$ python3 -q
>>> import numpy as np
>>> np.set_printoptions(precision=3, suppress=True, linewidth=200)
>>> W0 = np.load("w.npy")
>>> W0
array([[-2.,  1.,  1.,  1.,  1.,  1.,  1.,  1.,  1.,  1.,  1.,  1.,  1.],
       [ 1., -2.,  1.,  1.,  1.,  1.,  1.,  1.,  1.,  1.,  1.,  1.,  1.],
       [ 1.,  1., -2.,  1.,  1.,  1.,  1.,  1.,  1.,  1.,  1.,  1.,  1.],
       [ 1.,  1.,  1., -2.,  1.,  1.,  1.,  1.,  1.,  1.,  1.,  1.,  1.],
       [ 1.,  1.,  1.,  1., -2.,  1.,  1.,  1.,  1.,  1.,  1.,  1.,  1.],
       [ 1.,  1.,  1.,  1.,  1., -2.,  1.,  1.,  1.,  1.,  1.,  1.,  1.],
       [ 1.,  1.,  1.,  1.,  1.,  1., -2.,  1.,  1.,  1.,  1.,  1.,  1.],
       [ 1.,  1.,  1.,  1.,  1.,  1.,  1., -2.,  1.,  1.,  1.,  1.,  1.],
       [ 1.,  1.,  1.,  1.,  1.,  1.,  1.,  1., -2.,  1.,  1.,  1.,  1.],
       [ 1.,  1.,  1.,  1.,  1.,  1.,  1.,  1.,  1., -2.,  1.,  1.,  1.],
       [ 1.,  1.,  1.,  1.,  1.,  1.,  1.,  1.,  1.,  1., -2.,  1.,  1.],
       [ 1.,  1.,  1.,  1.,  1.,  1.,  1.,  1.,  1.,  1.,  1., -2.,  1.],
       [ 1.,  1.,  1.,  1.,  1.,  1.,  1.,  1.,  1.,  1.,  1.,  1., -2.]])
>>> # symmetric
>>> vec = np.array([1, 7, 0, 3, -6, -1, 2, -9, 0, 2, 8, 8, 6])
>>> target = W0 @ vec
>>> target
array([18.,  0., 21., 12., 39., 24., 15., 48., 21., 15., -3., -3.,  3.])
>>> np.linalg.solve(W0, target + W0[:, 8])
array([ 1.,  7.,  0.,  3., -6., -1.,  2., -9.,  1.,  2.,  8.,  8.,  6.])
>>> np.round(np.linalg.solve(W0, 5 * target), 3) + 0
array([  5.,  35.,   0.,  15., -30.,  -5.,  10., -45.,   0.,  10.,  40.,  40.,  30.])
>>> np.linalg.solve(W0, W0[:, 4])
array([-0., -0.,  0.,  0.,  1., -0., -0., -0., -0., -0., -0., -0., -0.])
>>> np.round(np.linalg.solve(W0, target), 3) + 0
array([ 1.,  7.,  0.,  3., -6., -1.,  2., -9.,  0.,  2.,  8.,  8.,  6.])
>>> E = np.load("run3.npy")
>>> E
array([[1, 0, 1, 0, 1, 0],
       [1, 2, 1, 2, 1, 2],
       [1, 1, 1, 1, 1, 1],
       [1, 0, 1, 0, 1, 0],
       [1, 2, 1, 2, 1, 2],
       [1, 1, 1, 1, 1, 1]])
>>> W1 = np.array([[1, -1, 0],
...     [3, 2, 2],
...     [-3, 2, -2],
...     [0, -3, -2],
...     [-3, 2, -1],
...     [-2, 2, 3]])
>>> beta = np.array([-3, 2, 3])
>>> H = np.maximum(E @ W1 + beta, 0)
>>> H
array([[0, 5, 0],
       [0, 7, 6],
       [0, 6, 3],
       [0, 5, 0],
       [0, 7, 6],
       [0, 6, 3]])
>>> (H > 0).mean(axis=0)
array([0.   , 1.   , 0.667])
>>> cent = np.array([[-5, -2, -3], [-5, 1, -1], [5, 0, 5]])
>>> (H @ cent).round(6).argmax(axis=1)
array([1, 2, 2, 1, 2, 2])
>>> W1 @ cent
array([[  0,  -3,  -2],
       [-15,  -4,  -1],
       [ -5,   8,  -3],
       [  5,  -3,  -7],
       [  0,   8,   2],
       [ 15,   6,  19]])
>>> def softmax(z):
...     e = np.exp(z - z.max(axis=-1, keepdims=True))
...     return e / e.sum(axis=-1, keepdims=True)
... 
>>> softmax(E).sum(axis=1)
array([1., 1., 1., 1., 1., 1.])
>>> softmax(E[2])
array([0.167, 0.167, 0.167, 0.167, 0.167, 0.167])
>>> scores = E @ E.T / np.sqrt(6)
>>> softmax(scores + np.triu(np.full(scores.shape, -np.inf), 1))
array([[1.   , 0.   , 0.   , 0.   , 0.   , 0.   ],
       [0.007, 0.993, 0.   , 0.   , 0.   , 0.   ],
       [0.063, 0.725, 0.213, 0.   , 0.   , 0.   ],
       [0.25 , 0.25 , 0.25 , 0.25 , 0.   , 0.   ],
       [0.004, 0.476, 0.041, 0.004, 0.476, 0.   ],
       [0.031, 0.362, 0.106, 0.031, 0.362, 0.106]])
>>> softmax(scores)
array([[0.167, 0.167, 0.167, 0.167, 0.167, 0.167],
       [0.003, 0.457, 0.039, 0.003, 0.457, 0.039],
       [0.031, 0.362, 0.106, 0.031, 0.362, 0.106],
       [0.167, 0.167, 0.167, 0.167, 0.167, 0.167],
       [0.003, 0.457, 0.039, 0.003, 0.457, 0.039],
       [0.031, 0.362, 0.106, 0.031, 0.362, 0.106]])
>>> feats = np.diag(np.array([8, 1, 7, 2, 6, 4, 6, 2, 3, 6]))
>>> feats
array([[8, 0, 0, 0, 0, 0, 0, 0, 0, 0],
       [0, 1, 0, 0, 0, 0, 0, 0, 0, 0],
       [0, 0, 7, 0, 0, 0, 0, 0, 0, 0],
       [0, 0, 0, 2, 0, 0, 0, 0, 0, 0],
       [0, 0, 0, 0, 6, 0, 0, 0, 0, 0],
       [0, 0, 0, 0, 0, 4, 0, 0, 0, 0],
       [0, 0, 0, 0, 0, 0, 6, 0, 0, 0],
       [0, 0, 0, 0, 0, 0, 0, 2, 0, 0],
       [0, 0, 0, 0, 0, 0, 0, 0, 3, 0],
       [0, 0, 0, 0, 0, 0, 0, 0, 0, 6]])
>>> round(np.linalg.det(feats), 3)
np.float64(580608.0)
>>> feats @ feats
array([[64,  0,  0,  0,  0,  0,  0,  0,  0,  0],
       [ 0,  1,  0,  0,  0,  0,  0,  0,  0,  0],
       [ 0,  0, 49,  0,  0,  0,  0,  0,  0,  0],
       [ 0,  0,  0,  4,  0,  0,  0,  0,  0,  0],
       [ 0,  0,  0,  0, 36,  0,  0,  0,  0,  0],
       [ 0,  0,  0,  0,  0, 16,  0,  0,  0,  0],
       [ 0,  0,  0,  0,  0,  0, 36,  0,  0,  0],
       [ 0,  0,  0,  0,  0,  0,  0,  4,  0,  0],
       [ 0,  0,  0,  0,  0,  0,  0,  0,  9,  0],
       [ 0,  0,  0,  0,  0,  0,  0,  0,  0, 36]])
>>> (np.linalg.matrix_power((feats != 0) + (feats.T != 0) + np.eye(10), 10) > 0).astype(int)
array([[1, 0, 0, 0, 0, 0, 0, 0, 0, 0],
       [0, 1, 0, 0, 0, 0, 0, 0, 0, 0],
       [0, 0, 1, 0, 0, 0, 0, 0, 0, 0],
       [0, 0, 0, 1, 0, 0, 0, 0, 0, 0],
       [0, 0, 0, 0, 1, 0, 0, 0, 0, 0],
       [0, 0, 0, 0, 0, 1, 0, 0, 0, 0],
       [0, 0, 0, 0, 0, 0, 1, 0, 0, 0],
       [0, 0, 0, 0, 0, 0, 0, 1, 0, 0],
       [0, 0, 0, 0, 0, 0, 0, 0, 1, 0],
       [0, 0, 0, 0, 0, 0, 0, 0, 0, 1]])
>>> f, g = feats[3], feats[2]
>>> f @ g
np.int64(0)
>>> p = (f @ g) / (f @ f) * f
>>> g - p
array([0., 0., 7., 0., 0., 0., 0., 0., 0., 0.])
>>> np.outer(f, g)
array([[ 0,  0,  0,  0,  0,  0,  0,  0,  0,  0],
       [ 0,  0,  0,  0,  0,  0,  0,  0,  0,  0],
       [ 0,  0,  0,  0,  0,  0,  0,  0,  0,  0],
       [ 0,  0, 14,  0,  0,  0,  0,  0,  0,  0],
       [ 0,  0,  0,  0,  0,  0,  0,  0,  0,  0],
       [ 0,  0,  0,  0,  0,  0,  0,  0,  0,  0],
       [ 0,  0,  0,  0,  0,  0,  0,  0,  0,  0],
       [ 0,  0,  0,  0,  0,  0,  0,  0,  0,  0],
       [ 0,  0,  0,  0,  0,  0,  0,  0,  0,  0],
       [ 0,  0,  0,  0,  0,  0,  0,  0,  0,  0]])
>>> np.linalg.matrix_rank(np.outer(f, g))
np.int64(1)
>>> np.round(softmax(10 * feats[3]), 3) + 0
array([0., 0., 0., 1., 0., 0., 0., 0., 0., 0.])
>>> softmax(feats[3] + -1)
array([0.061, 0.061, 0.061, 0.451, 0.061, 0.061, 0.061, 0.061, 0.061, 0.061])
>>> softmax(feats).sum(axis=1)
array([1., 1., 1., 1., 1., 1., 1., 1., 1., 1.])
>>> scores = feats @ feats.T / np.sqrt(10)
>>> softmax(scores).round(6).argmax(axis=1)
array([0, 1, 2, 3, 4, 5, 6, 7, 8, 9])
>>> softmax(scores)[3] @ feats
array([0.638, 0.08 , 0.558, 0.565, 0.478, 0.319, 0.478, 0.159, 0.239, 0.478])
>>> np.round(softmax(scores), 3) + 0
array([[1.   , 0.   , 0.   , 0.   , 0.   , 0.   , 0.   , 0.   , 0.   , 0.   ],
       [0.096, 0.132, 0.096, 0.096, 0.096, 0.096, 0.096, 0.096, 0.096, 0.096],
       [0.   , 0.   , 1.   , 0.   , 0.   , 0.   , 0.   , 0.   , 0.   , 0.   ],
       [0.08 , 0.08 , 0.08 , 0.282, 0.08 , 0.08 , 0.08 , 0.08 , 0.08 , 0.08 ],
       [0.   , 0.   , 0.   , 0.   , 1.   , 0.   , 0.   , 0.   , 0.   , 0.   ],
       [0.006, 0.006, 0.006, 0.006, 0.006, 0.946, 0.006, 0.006, 0.006, 0.006],
       [0.   , 0.   , 0.   , 0.   , 0.   , 0.   , 1.   , 0.   , 0.   , 0.   ],
       [0.08 , 0.08 , 0.08 , 0.08 , 0.08 , 0.08 , 0.08 , 0.282, 0.08 , 0.08 ],
       [0.038, 0.038, 0.038, 0.038, 0.038, 0.038, 0.038, 0.038, 0.657, 0.038],
       [0.   , 0.   , 0.   , 0.   , 0.   , 0.   , 0.   , 0.   , 0.   , 1.   ]])
>>> out = feats / np.sqrt((feats ** 2).mean(axis=1, keepdims=True))
>>> np.linalg.norm(out, axis=1)
array([3.162, 3.162, 3.162, 3.162, 3.162, 3.162, 3.162, 3.162, 3.162, 3.162])
>>> np.linalg.matrix_rank(feats - feats.mean(axis=1, keepdims=True))
np.int64(9)
>>> A = np.loadtxt("a.csv", delimiter=",")
>>> A
array([[ -8.746,   4.61 ,  -3.084],
       [ -2.286,   0.097,   2.368],
       [-10.176,  -7.908,  -3.249],
       [ -7.491,   2.296,   0.112],
       [ 11.786,   8.326,   3.879],
       [  9.054,  10.585,  -2.579],
       [  4.279,  11.265,   2.305],
       [ -1.671,  -1.63 ,  -1.642],
       [ -2.522,   4.814,   1.291],
       [ 13.139,   9.234,   7.544],
       [ -4.023,   1.586,  -0.177],
       [ -6.478,   4.952,  -4.85 ],
       [  4.529,   6.891,   4.056],
       [ -7.498,  -9.579,  -1.342],
       [ 15.557,  -4.83 ,   8.679],
       [  4.345,   0.101,   1.049],
       [ -0.081,   3.587,   6.183],
       [  2.595,   1.8  ,  -0.25 ],
       [-10.767,  -5.325,  -6.25 ],
       [ -1.472,  -2.473,  -1.52 ],
       [ -2.117, -11.408,  -0.116],
       [  5.657,  -7.58 ,   3.406],
       [-11.056,  -7.783,  -6.755],
       [ -8.803,  -9.007,  -5.963],
       [ -5.036,  -6.579,  -1.645],
       [ -3.147,   0.886,   3.124],
       [-11.391, -11.96 ,   0.506],
       [ -9.189,  -1.221,  -8.069],
       [-10.465,   6.68 ,  -0.284],
       [  1.321,   0.345,   0.534],
       [  3.68 ,   5.578,   0.131],
       [ -4.946,   1.905,  -2.55 ],
       [  1.426,   2.172,  -3.839],
       [  2.515,  -5.221,   1.45 ],
       [ -5.18 ,  -4.955,  -1.499],
       [  2.207,   1.996,  -3.332]])
>>> out = np.c_[A[:, :2] @ np.array([[2, 0], [0, -1]]), np.array([4, 0, 0, 1, -5, -1, -1, 4, 2, 1, 5, -2, 5, 0, 4, -1, -5, -1, 4, 2, 0, -4, 3, -5, 0, 5, -5, -3, 4, 5, -5, 3, -1, 5, -2, -5])]
>>> out
array([[-17.492,  -4.61 ,   4.   ],
       [ -4.572,  -0.097,   0.   ],
       [-20.352,   7.908,   0.   ],
       [-14.982,  -2.296,   1.   ],
       [ 23.572,  -8.326,  -5.   ],
       [ 18.108, -10.585,  -1.   ],
       [  8.558, -11.265,  -1.   ],
       [ -3.342,   1.63 ,   4.   ],
       [ -5.044,  -4.814,   2.   ],
       [ 26.278,  -9.234,   1.   ],
       [ -8.046,  -1.586,   5.   ],
       [-12.956,  -4.952,  -2.   ],
       [  9.058,  -6.891,   5.   ],
       [-14.996,   9.579,   0.   ],
       [ 31.114,   4.83 ,   4.   ],
       [  8.69 ,  -0.101,  -1.   ],
       [ -0.162,  -3.587,  -5.   ],
       [  5.19 ,  -1.8  ,  -1.   ],
       [-21.534,   5.325,   4.   ],
       [ -2.944,   2.473,   2.   ],
       [ -4.234,  11.408,   0.   ],
       [ 11.314,   7.58 ,  -4.   ],
       [-22.112,   7.783,   3.   ],
       [-17.606,   9.007,  -5.   ],
       [-10.072,   6.579,   0.   ],
       [ -6.294,  -0.886,   5.   ],
       [-22.782,  11.96 ,  -5.   ],
       [-18.378,   1.221,  -3.   ],
       [-20.93 ,  -6.68 ,   4.   ],
       [  2.642,  -0.345,   5.   ],
       [  7.36 ,  -5.578,  -5.   ],
       [ -9.892,  -1.905,   3.   ],
       [  2.852,  -2.172,  -1.   ],
       [  5.03 ,   5.221,   5.   ],
       [-10.36 ,   4.955,  -2.   ],
       [  4.414,  -1.996,  -5.   ]])
>>> np.linalg.matrix_rank(out)
np.int64(3)
>>> np.linalg.norm(np.linalg.qr(A)[0].T @ out, axis=0) ** 2 / ((out ** 2).sum(axis=0) + 1e-12)
array([1.   , 1.   , 0.061])
>>> np.round(np.linalg.lstsq(A, out[:, 0])[0], 3) + 0
array([2., 0., 0.])
